$ python3 -q
>>> import numpy as np
>>> np.set_printoptions(precision=3, suppress=True, linewidth=160)
>>> def rd(a):
...     return np.round(a, 3) + 0
... 
>>> feats = np.array([[2, -1, 2, -1], [-1, 1, -1, 1], [2, -1, 2, -1], [-1, 1, -1, 1]])
>>> feats
array([[ 2, -1,  2, -1],
       [-1,  1, -1,  1],
       [ 2, -1,  2, -1],
       [-1,  1, -1,  1]])
>>> # equal to its transpose
>>> left, s, vt = np.linalg.svd(feats)
>>> np.argmax(s[:-1] / (s[1:] + 1e-6)) + 1
np.int64(2)
>>> Y = left[:, :2] @ np.diag(s[:2]) @ vt[:2]
>>> np.linalg.matrix_rank(Y)
np.int64(2)
>>> np.linalg.matrix_rank(feats, rtol=0.05)
np.int64(2)
>>> rd(np.linalg.norm(feats - Y, 2)), rd(s[2])
(np.float64(0.0), np.float64(0.0))
>>> rd(np.abs(feats - Y).max())
np.float64(0.0)
>>> rd(np.linalg.det(2 * feats)), rd(np.linalg.det(feats))
(np.float64(0.0), np.float64(0.0))
>>> np.kron(np.eye(2, dtype=int), feats)
array([[ 2, -1,  2, -1,  0,  0,  0,  0],
       [-1,  1, -1,  1,  0,  0,  0,  0],
       [ 2, -1,  2, -1,  0,  0,  0,  0],
       [-1,  1, -1,  1,  0,  0,  0,  0],
       [ 0,  0,  0,  0,  2, -1,  2, -1],
       [ 0,  0,  0,  0, -1,  1, -1,  1],
       [ 0,  0,  0,  0,  2, -1,  2, -1],
       [ 0,  0,  0,  0, -1,  1, -1,  1]])
>>> rd(np.linalg.det(feats.T))
np.float64(0.0)
>>> vals, vecs = np.linalg.eigh(feats)
>>> x0 = np.array([-7, -8, 3, -4])
>>> rd(np.linalg.eigvalsh(feats[1:, 1:]))
array([0.   , 0.586, 3.414])
>>> np.abs(feats).sum(axis=1).max(), rd(np.abs(vals).max())
(np.int64(6), np.float64(5.236))
>>> Y = np.array([[1, 1], [1, -1]])
>>> rng = np.random.default_rng(50)
>>> J = np.kron(Y, np.kron(Y, Y))[rng.permutation(8)][:6]
>>> J
array([[ 1, -1, -1,  1,  1, -1, -1,  1],
       [ 1,  1, -1, -1,  1,  1, -1, -1],
       [ 1,  1, -1, -1, -1, -1,  1,  1],
       [ 1,  1,  1,  1, -1, -1, -1, -1],
       [ 1,  1,  1,  1,  1,  1,  1,  1],
       [ 1, -1,  1, -1,  1, -1,  1, -1]])
>>> Y = np.array([[-1, 0, -3],
...     [1, 2, -2],
...     [2, 2, -2],
...     [-1, -1, 2],
...     [1, 1, 1],
...     [3, 2, 1],
...     [-3, -2, 3],
...     [2, 3, 1]])
>>> np.einsum("ik,kj->ji", J, Y)
array([[ -2,   4,  -6,  -2,   4,  -6],
       [ -1,   3,  -1,  -1,   7,  -5],
       [  1,  -7,  -3, -11,   1,  -3]])
>>> Y @ J
Traceback (most recent call last):
  File "<python-input-26>", line 1, in <module>
    Y @ J
    ~~^~~
ValueError: matmul: Input operand 1 has a mismatch in its core dimension 0, with gufunc signature (n?,k),(k,m?)->(n?,m?) (size 6 is different from 3)
>>> Y.T @ J.T
array([[ -2,   4,  -6,  -2,   4,  -6],
       [ -1,   3,  -1,  -1,   7,  -5],
       [  1,  -7,  -3, -11,   1,  -3]])
